% ipython --no-banner

In [1]: import numpy as np

In [2]: np.set_printoptions(precision=2, suppress=True, linewidth=100)

In [3]: tidy = lambda a: np.round(a, 2) + 0

In [4]: rng = np.random.default_rng(7474)

In [5]: lab = rng.integers(0, 3, 4)

In [6]: X = np.triu((lab[:, None] == lab) & (rng.random((4, 4)) < 0.8), 1).astype(int)

In [7]: X += X.T

In [8]: X
Out[8]: 
array([[0, 0, 0, 1],
       [0, 0, 1, 0],
       [0, 1, 0, 0],
       [1, 0, 0, 0]])

In [9]: tidy(np.sort(np.abs(np.linalg.eigvals(X)))[::-1])
Out[9]: array([1., 1., 1., 1.])

In [10]: pr = np.eye(4)[1]

In [11]: for _ in range(4):
    ...:     pr = pr @ X
    ...:     print(pr.round(2))
    ...: 
[0. 0. 1. 0.]
[0. 1. 0. 0.]
[0. 0. 1. 0.]
[0. 1. 0. 0.]

In [12]: X @ X.T
Out[12]: 
array([[1, 0, 0, 0],
       [0, 1, 0, 0],
       [0, 0, 1, 0],
       [0, 0, 0, 1]])

In [13]: X[:, 3] @ X[:, 0]
Out[13]: np.int64(0)

In [14]: X.T @ X
Out[14]: 
array([[1, 0, 0, 0],
       [0, 1, 0, 0],
       [0, 0, 1, 0],
       [0, 0, 0, 1]])

In [15]: tidy(np.linalg.svd(X, compute_uv=False))
Out[15]: array([1., 1., 1., 1.])

In [16]: tidy(np.linalg.norm(X, axis=0))
Out[16]: array([1., 1., 1., 1.])

In [17]: tidy(np.linalg.norm(X[0], 1)), tidy(np.linalg.norm(X[0], np.inf))
Out[17]: (np.float64(1.0), np.float64(1.0))

In [18]: X[0] @ X[2]
Out[18]: np.int64(0)

In [19]: tidy(np.linalg.norm(X, 2))
Out[19]: np.float64(1.0)

In [20]: tidy(np.linalg.norm(X, 1)), tidy(np.linalg.norm(X, np.inf))
Out[20]: (np.float64(1.0), np.float64(1.0))

In [21]: tidy(np.linalg.norm(X, axis=1))
Out[21]: array([1., 1., 1., 1.])

In [22]: tidy(np.linalg.det(X))
Out[22]: np.float64(1.0)

In [23]: np.allclose(X @ X.T, X.T @ X)
Out[23]: True

In [24]: (X + X.T) / 2
Out[24]: 
array([[0., 0., 0., 1.],
       [0., 0., 1., 0.],
       [0., 1., 0., 0.],
       [1., 0., 0., 0.]])

In [25]: (X - X.T) / 2
Out[25]: 
array([[0., 0., 0., 0.],
       [0., 0., 0., 0.],
       [0., 0., 0., 0.],
       [0., 0., 0., 0.]])

In [26]: np.trace(X)
Out[26]: np.int64(0)

In [27]: tidy(np.sort(np.abs(np.linalg.eigvals(X))))
Out[27]: array([1., 1., 1., 1.])

In [28]: u, v = X[0], X[2]

In [29]: u @ u
Out[29]: np.int64(1)

In [30]: pr = (u @ v) / (u @ u) * u

In [31]: pr
Out[31]: array([0., 0., 0., 0.])

In [32]: np.linalg.matrix_rank(np.outer(u, v))
Out[32]: np.int64(1)

In [33]: np.outer(u, v)
Out[33]: 
array([[0, 0, 0, 0],
       [0, 0, 0, 0],
       [0, 0, 0, 0],
       [0, 1, 0, 0]])

In [34]: (v - pr) @ u
Out[34]: np.float64(0.0)

In [35]: mat = np.load("w.npy")

In [36]: mat
Out[36]: 
array([[ 2.36, -3.23, -0.63, -9.15],
       [ 8.1 , -1.95,  4.99,  2.39],
       [ 5.1 ,  6.19,  2.5 ,  5.42],
       [ 0.26, -8.29, -4.47,  3.35],
       [-6.33,  6.5 , -4.19, -0.18],
       [ 0.39,  3.11,  4.78,  8.2 ],
       [-0.22,  5.55,  2.15,  8.03],
       [ 9.49,  1.9 , -2.06, -1.45],
       [ 4.97, -2.46, -8.28, -0.79],
       [-7.98, -0.56, -5.96,  0.73],
       [ 8.17, -2.32, -1.03,  5.18],
       [-5.52,  3.6 , -4.92, -5.68],
       [-8.9 , -2.08,  3.97,  0.89],
       [-6.77, -6.98, -0.7 , -2.23],
       [ 7.46, -0.17, -5.58,  3.64],
       [-7.43, -1.77,  5.91,  2.59],
       [-0.41,  8.42,  1.92,  5.03],
       [-0.56,  6.91, -5.66, -4.46],
       [-0.83,  0.88,  6.42,  7.57],
       [-5.55, -8.2 ,  0.04, -1.39],
       [ 1.92,  6.01,  2.11,  7.47],
       [ 6.67, -2.1 ,  1.8 , -6.92],
       [ 5.59, -4.9 ,  6.55,  1.37],
       [-0.2 , -5.51, -3.66,  7.5 ],
       [-0.76,  2.1 ,  8.93, -3.91],
       [ 3.48, -7.7 ,  5.32, -0.49],
       [-2.58, -3.41, -2.29, -8.75],
       [-6.13, -2.59,  6.9 ,  2.86],
       [-3.17,  5.54, -7.68,  0.54],
       [-6.06,  7.79, -1.6 , -0.12],
       [-4.6 ,  0.26, -8.66,  1.97],
       [ 0.5 ,  4.98, -2.82, -8.19],
       [ 1.92, -7.24, -5.81, -3.18],
       [-5.36, -2.6 , -3.43, -7.26],
       [ 2.42,  1.72,  0.25,  9.54],
       [-0.88,  1.1 , -9.86,  0.84],
       [-5.23,  7.2 , -1.39, -4.34],
       [-1.42, -2.22,  6.78,  6.86],
       [-7.01, -5.88,  1.08,  3.88],
       [ 0.49,  4.71,  5.83, -6.6 ],
       [-7.32,  4.75,  1.34,  4.69],
       [ 0.65, -5.45, -7.5 ,  3.69],
       [ 5.6 , -3.76,  7.22, -1.51],
       [ 0.62,  5.22,  5.77,  6.25],
       [-6.48,  1.74,  0.79,  7.38]])

In [37]: Ac = mat - mat.mean(axis=0)

In [38]: U, sv, vt = np.linalg.svd(Ac, full_matrices=False)

In [39]: np.abs(vt[0]).argmax()
Out[39]: np.int64(3)

In [40]: np.linalg.matrix_rank(Ac)
Out[40]: np.int64(4)

In [41]: tidy(vt[0] * np.sign(vt[0, np.abs(vt[0]).argmax()]))
Out[41]: array([0.26, 0.12, 0.66, 0.7 ])

In [42]: tidy(sv ** 2 / (sv ** 2).sum())
Out[42]: array([0.32, 0.27, 0.21, 0.2 ])

In [43]: np.abs(U[:, 0]).argmax()
Out[43]: np.int64(33)

In [44]: tidy(np.abs(vt[-1]))
Out[44]: array([0.05, 0.43, 0.61, 0.67])

In [45]: (np.sign(U[:, 0]) == np.sign(U[0, 0])).astype(int)
Out[45]: 
array([1, 0, 0, 1, 1, 0, 0, 1, 1, 1, 0, 1, 0, 1, 0, 0, 0, 1, 0, 1, 0, 1, 0, 0, 0, 0, 1, 0, 1, 1, 1,
       1, 1, 1, 0, 1, 1, 0, 0, 1, 0, 1, 0, 0, 0])

In [46]: tidy((sv ** 2).sum() ** 2 / (sv ** 4).sum())
Out[46]: np.float64(3.85)
